$ ipython --no-banner

In [1]: import numpy as np

In [2]: import numpy.linalg as la

In [3]: np.set_printoptions(precision=1, suppress=True, linewidth=100)

In [4]: def rd(a):
   ...:     return np.round(a, 1) + 0
   ...: 

In [5]: K = np.loadtxt("test18.csv", delimiter=",")

In [6]: K
Out[6]: 
array([[5., 1., 0., 0.],
       [0., 5., 1., 0.],
       [0., 0., 5., 1.],
       [0., 0., 0., 5.]])

In [7]: P = np.triu(np.array([[0, 1, 1, -2], [-2, -1, 1, 2], [2, 1, -2, -2], [1, -2, -2, -2]]), 1) + np.eye(4)

In [8]: M2 = P @ K @ la.inv(P)

In [9]: P @ K - K @ P
Out[9]: 
array([[ 0.,  0.,  0., -1.],
       [ 0.,  0.,  0.,  3.],
       [ 0.,  0.,  0.,  0.],
       [ 0.,  0.,  0.,  0.]])

In [10]: la.matrix_rank(M2)
Out[10]: np.int64(4)

In [11]: mat = np.loadtxt("data.csv", delimiter=",")

In [12]: mat
Out[12]: 
array([[-14.6,   4.1, -13. ],
       [-14.3,  10.6,  -9. ],
       [  9.1,  14.9,  -9.7],
       [ -4.3, -16. ,  11.3],
       [  4.7,   9.5,  17. ],
       [-11.6,  14.9,  -6.6],
       [ -1.2,   0.7, -20. ],
       [ -8.3, -15.1, -10.2],
       [-18.6,   6.9,   2.7],
       [  1.8,  18.7,  -7. ],
       [-12.1,  10.6,  11.9],
       [  4.5, -13.4,  14.1],
       [-18.4,   3.9,  -6.8],
       [-15.9,   7.1,  -9.7],
       [ 17. ,  -9. ,   5.4],
       [ -1.4, -19.8,   2.8],
       [  2.8,  19.8,   1. ],
       [  4.1,   5.1, -18.9],
       [  5. ,  17. ,   9.3],
       [  9.1,  15.8,   8.2],
       [-19.2,  -3.7,  -4.1],
       [  6.9,  17.6,  -6.5],
       [-20. ,   0.7,   0. ],
       [  3.8,  17.6,  -8.7],
       [ -6.2,   4.9, -18.4],
       [-11.2, -13.3,  -9.9],
       [-16.9,  -9.4,   5.1]])

In [13]: cen = (mat - mat.mean(axis=0)) / mat.std(axis=0)

In [14]: np.argwhere(np.abs(cen) > 2)
Out[14]: array([[14,  0]])

In [15]: b = la.lstsq(np.delete(cen, 2, axis=1), cen[:, 2])[0]

In [16]: np.abs(b).argmax()
Out[16]: np.int64(0)

In [17]: rd(1 - np.var(cen[:, 2] - np.delete(cen, 2, axis=1) @ b))
Out[17]: np.float64(0.1)

In [18]: M = np.load("case5.npy")

In [19]: M
Out[19]: 
array([[-2.7, -1.3],
       [-1.3,  2.7]])

In [20]: vals, vecs = la.eig(M)

In [21]: rd(np.sort(la.eigvals(la.inv(M))))
Out[21]: array([-0.3,  0.3])

In [22]: [round(float(la.det(M[:i, :i])), 2) + 0 for i in range(1, 3)]
Out[22]: [-2.7, -8.98]

In [23]: arr = np.load("arr.npy")

In [24]: arr
Out[24]: 
array([[ -4.9,  -3.6,   3.7],
       [  0.6,   4.5,   5. ],
       [ -8.7,  -8.1, -14.9],
       [ -0.6,   8.6,   1.8],
       [  2.9,  -5.6,  -4.9],
       [ -0.5,  -9.2,  -2.9],
       [ -1.5,  -6.3, -10.1],
       [ 15.9,  -4.9,  -2.6],
       [-12. , -10.2,  -4.1],
       [ -5.9,  18. ,   8.3],
       [  0.7,   5.5,   6.6],
       [  3.2,   6. ,  12.5],
       [ -1.2,   2.9,   7.4],
       [  0.1,  -6.1,   3.7],
       [ 13.9, -11. ,  -9. ],
       [  5.3,   1.8,  -5.6],
       [ -7.6,  -2.9,  11.4],
       [  6.9,  -2.3,  -0.7],
       [-13.6,   5.1,  -1.7],
       [  0.3, -12.7,   1.8],
       [  5.9, -12.8,  -8. ],
       [ -3.2,   2.5,  -1.9],
       [ -0.4,  12.9,   2. ],
       [  0.3,   0.7,  -0.5],
       [  6. ,  -3.4,  -5.6]])

In [25]: cen = arr - arr.mean(axis=0)

In [26]: U, s, VT = la.svd(cen, full_matrices=False)

In [27]: rd((s ** 2).sum() ** 2 / (s ** 4).sum())
Out[27]: np.float64(2.3)

In [28]: np.searchsorted(np.cumsum(s ** 2) / (s ** 2).sum(), 0.9) + 1
Out[28]: np.int64(3)

In [29]: rd(VT[0] * np.sign(VT[0, np.abs(VT[0]).argmax()]))
Out[29]: array([-0.3,  0.8,  0.6])
